>>> import numpy as np
>>> from numpy import linalg as LA
>>> np.set_printoptions(precision=3, suppress=True, linewidth=140)
>>> def rnd(a):
...     return np.round(a, 3) + 0
... 
>>> E = np.loadtxt("block0.csv", delimiter=",")
>>> E
array([[-0.1  ,  1.2  ,  0.4  ,  2.6  , -0.9  ],
       [ 0.1  , -0.2  ,  0.1  , -1.   , -1.   ],
       [-0.5  , -0.7  ,  1.   ,  0.5  ,  1.4  ],
       [-0.6  , -0.8  ,  1.4  , -2.2  , -0.3  ],
       [-0.1  ,  1.3  ,  0.9  , -0.3  ,  2.8  ],
       [-1.4  ,  0.1  , -0.6  , -0.4  ,  1.   ],
       [-0.572, -0.722,  1.364, -2.157, -0.286]])
>>> Y = np.c_[E[:, :4] @ np.array([[3, 3, 1, 1], [1, 3, 3, 3], [0, 3, 3, 0], [2, 2, 3, 2]]), np.array([-5, -1, -3, 0, -5, 2, 8])]
>>> rnd(Y)
array([[ 6.1  ,  9.7  , 12.5  ,  8.7  , -5.   ],
       [-1.9  , -2.   , -3.2  , -2.5  , -1.   ],
       [-1.2  ,  0.4  ,  1.9  , -1.6  , -3.   ],
       [-7.   , -4.4  , -5.4  , -7.4  ,  0.   ],
       [ 0.4  ,  5.7  ,  5.6  ,  3.2  , -5.   ],
       [-4.9  , -6.5  , -4.1  , -1.9  ,  2.   ],
       [-6.752, -4.104, -5.117, -7.052,  8.   ]])
>>> LA.matrix_rank(Y)
np.int64(5)
>>> rnd(LA.norm(Y - E @ LA.lstsq(E, Y)[0], axis=0))
array([0.   , 0.   , 0.   , 0.   , 6.849])
>>> x0 = np.array([2, 7, 4, 5, 4])
>>> y = E @ x0
>>> rnd(LA.pinv(E) @ E)
array([[1., 0., 0., 0., 0.],
       [0., 1., 0., 0., 0.],
       [0., 0., 1., 0., 0.],
       [0., 0., 0., 1., 0.],
       [0., 0., 0., 0., 1.]])
>>> rnd(LA.solve(E.T @ E, E.T @ y))
array([2., 7., 4., 5., 4.])
>>> rnd(y)
array([ 19.2  ,  -9.8  ,   6.2  , -13.4  ,  22.2  ,  -2.5  , -12.671])
>>> rng = np.random.default_rng(3106)
>>> y = y + 0.05 * rng.normal(size=7)
>>> print(rnd(y))
[ 19.169  -9.815   6.258 -13.366  22.17   -2.527 -12.63 ]
>>> b, *_ = LA.lstsq(E, y)
>>> rnd(b)
array([2.009, 6.953, 4.02 , 5.009, 4.007])
